$ python3 -q
>>> import numpy as np
>>> from numpy import linalg as LA
>>> np.set_printoptions(precision=1, suppress=True, linewidth=160)
>>> W0 = np.load("data.npy")
>>> W0.round(1) + 0
array([[ 6. , -8.7,  0.8, -5. ],
       [ 5.8, -8.5,  0.9, -4.7],
       [ 5.3, -7.9,  1.2, -4. ],
       [ 4.4, -6.8,  1.6, -2.8],
       [ 3.9, -6.2,  1.8, -2.1],
       [ 3.1, -5.1,  2. , -1.1],
       [ 2.9, -4.8,  2. , -0.9],
       [ 2.1, -3.7,  2. ,  0. ],
       [ 1.9, -3.5,  2. ,  0.1],
       [ 1.8, -3.3,  2. ,  0.2],
       [ 1.6, -3.1,  1.9,  0.4],
       [ 1.1, -2.3,  1.7,  0.7],
       [ 0.2, -0.5,  0.5,  0.4],
       [ 0.1, -0.2,  0.2,  0.2],
       [ 0. ,  0.1, -0.1, -0.1],
       [-0.3,  1.1, -0.9, -1.3],
       [-0.3,  1.2, -0.9, -1.5],
       [-0.4,  1.3, -1. , -1.7],
       [-0.4,  1.3, -1. , -1.7],
       [-0.5,  1.7, -1. , -2.1],
       [-0.8,  2.5, -0.6, -2.8],
       [-1. ,  2.9, -0.1, -3. ],
       [-1. ,  3. ,  0. , -3. ],
       [-1. ,  3. ,  0. , -3. ],
       [-2.4,  5.3,  3.8, -2.5],
       [-2.9,  6. ,  5.2, -2. ],
       [-4.8,  8.5, 10.6,  0.3],
       [-5. ,  8.8, 11.3,  0.6]])
>>> U, sig, Vt = LA.svd(W0)
>>> np.argmax(sig[:-1] / (sig[1:] + 1e-6)) + 1
np.int64(3)
>>> sig.round(1) + 0
array([30.6, 17.3, 10.6,  0. ])
>>> out = U[:, :3] @ np.diag(sig[:3]) @ Vt[:3]
>>> np.round(LA.norm(W0 - out) / LA.norm(W0), 1)
np.float64(0.0)
>>> out.round(1) + 0
array([[ 6. , -8.7,  0.8, -5. ],
       [ 5.8, -8.5,  0.9, -4.7],
       [ 5.3, -7.9,  1.2, -4. ],
       [ 4.4, -6.8,  1.6, -2.8],
       [ 3.9, -6.2,  1.8, -2.1],
       [ 3.1, -5.1,  2. , -1.1],
       [ 2.9, -4.8,  2. , -0.9],
       [ 2.1, -3.7,  2. ,  0. ],
       [ 1.9, -3.5,  2. ,  0.1],
       [ 1.8, -3.3,  2. ,  0.2],
       [ 1.6, -3.1,  1.9,  0.4],
       [ 1.1, -2.3,  1.7,  0.7],
       [ 0.2, -0.5,  0.5,  0.4],
       [ 0.1, -0.2,  0.2,  0.2],
       [ 0. ,  0.1, -0.1, -0.1],
       [-0.3,  1.1, -0.9, -1.3],
       [-0.3,  1.2, -0.9, -1.5],
       [-0.4,  1.3, -1. , -1.7],
       [-0.4,  1.3, -1. , -1.7],
       [-0.5,  1.7, -1. , -2.1],
       [-0.8,  2.5, -0.6, -2.8],
       [-1. ,  2.9, -0.1, -3. ],
       [-1. ,  3. ,  0. , -3. ],
       [-1. ,  3. ,  0. , -3. ],
       [-2.4,  5.3,  3.8, -2.5],
       [-2.9,  6. ,  5.2, -2. ],
       [-4.8,  8.5, 10.6,  0.3],
       [-5. ,  8.8, 11.3,  0.6]])
